In [1]: import numpy as np

In [2]: np.set_printoptions(suppress=True, linewidth=120)

In [3]: m1 = np.loadtxt("test13.csv", delimiter=",")

In [4]: m1
Out[4]: 
array([[ 0.,  3.,  0.],
       [ 0.,  2.,  2.],
       [ 1.,  3.,  0.],
       [ 0.,  1., -2.]])

In [5]: vec = np.array([3, 0, -1])

In [6]: y = m1 @ vec

In [7]: np.round(np.linalg.lstsq(m1, y)[0], 2)
Out[7]: array([ 3.,  0., -1.])

In [8]: rng = np.random.default_rng(850)

In [9]: y = y + 0.3 * rng.normal(size=4)

In [10]: y.round(2)
Out[10]: array([ 0.44, -2.68,  3.53,  2.18])

In [11]: b, *_ = np.linalg.lstsq(m1, y)

In [12]: b.round()
Out[12]: array([ 3.,  0., -1.])

In [13]: np.round(m1.T @ (y - m1 @ b), 2) + 0
Out[13]: array([0., 0., 0.])

In [14]: b.round(2)
Out[14]: array([ 3.41,  0.04, -1.23])

In [15]: [round(float(np.linalg.norm(np.linalg.solve(m1.T @ m1 + lam * np.eye(3), m1.T @ y))), 2) for lam in (0, 1, 10, 100)]
Out[15]: [3.62, 1.78, 0.68, 0.12]

In [16]: round(np.linalg.norm(y - m1 @ b), 2)
Out[16]: np.float64(0.54)

In [17]: data = np.array([[1.1, 2.0, 3.0, 3.0],
    ...:     [3.0, 0.1, 3.0, 0.0],
    ...:     [0.0, 3.0, 3.1, 2.0],
    ...:     [1.0, 2.0, 3.0, 3.1]])

In [18]: data
Out[18]: 
array([[1.1, 2. , 3. , 3. ],
       [3. , 0.1, 3. , 0. ],
       [0. , 3. , 3.1, 2. ],
       [1. , 2. , 3. , 3.1]])

In [19]: np.linalg.matrix_rank(data)
Out[19]: np.int64(4)

In [20]: np.unravel_index(np.abs(data).argmax(), data.shape)
Out[20]: (np.int64(2), np.int64(2))

In [21]: data.sum(axis=0)
Out[21]: array([ 5.1,  7.1, 12.1,  8.1])

In [22]: np.abs(data).max()
Out[22]: np.float64(3.1)

In [23]: data.sum(axis=1)
Out[23]: array([9.1, 6.1, 8.1, 9.1])

In [24]: np.round(np.linalg.svd(data, compute_uv=False), 2)
Out[24]: array([8.62, 3.37, 1.34, 0.04])

In [25]: np.round(data.mean(axis=0), 2)
Out[25]: array([1.27, 1.78, 3.02, 2.02])

In [26]: left, sig, vt = np.linalg.svd(data)

In [27]: np.argmax(sig[:-1] / (sig[1:] + 1e-6)) + 1
Out[27]: np.int64(3)

In [28]: Y = left[:, :3] @ np.diag(sig[:3]) @ vt[:3]

In [29]: np.round(np.abs(data - Y).max(), 2)
Out[29]: np.float64(0.02)

In [30]: np.linalg.matrix_rank(Y)
Out[30]: np.int64(3)

In [31]: labels = rng.permutation(4)

In [32]: labels
Out[32]: array([1, 3, 0, 2])

In [33]: Y = data[labels][:, labels]

In [34]: np.allclose(Y, data)
Out[34]: False

In [35]: np.round(np.sort(np.abs(np.linalg.eigvals(Y))), 2)
Out[35]: array([0.1, 1.1, 1.8, 8. ])

In [36]: np.diag(Y)
Out[36]: array([0.1, 3.1, 1.1, 3.1])

In [37]: round(np.linalg.det(Y), 2), np.round(np.linalg.det(data[labels]), 2)
Out[37]: (np.float64(-1.58), np.float64(1.58))

In [38]: Y
Out[38]: 
array([[0.1, 0. , 3. , 3. ],
       [2. , 3.1, 1. , 3. ],
       [2. , 3. , 1.1, 3. ],
       [3. , 2. , 0. , 3.1]])
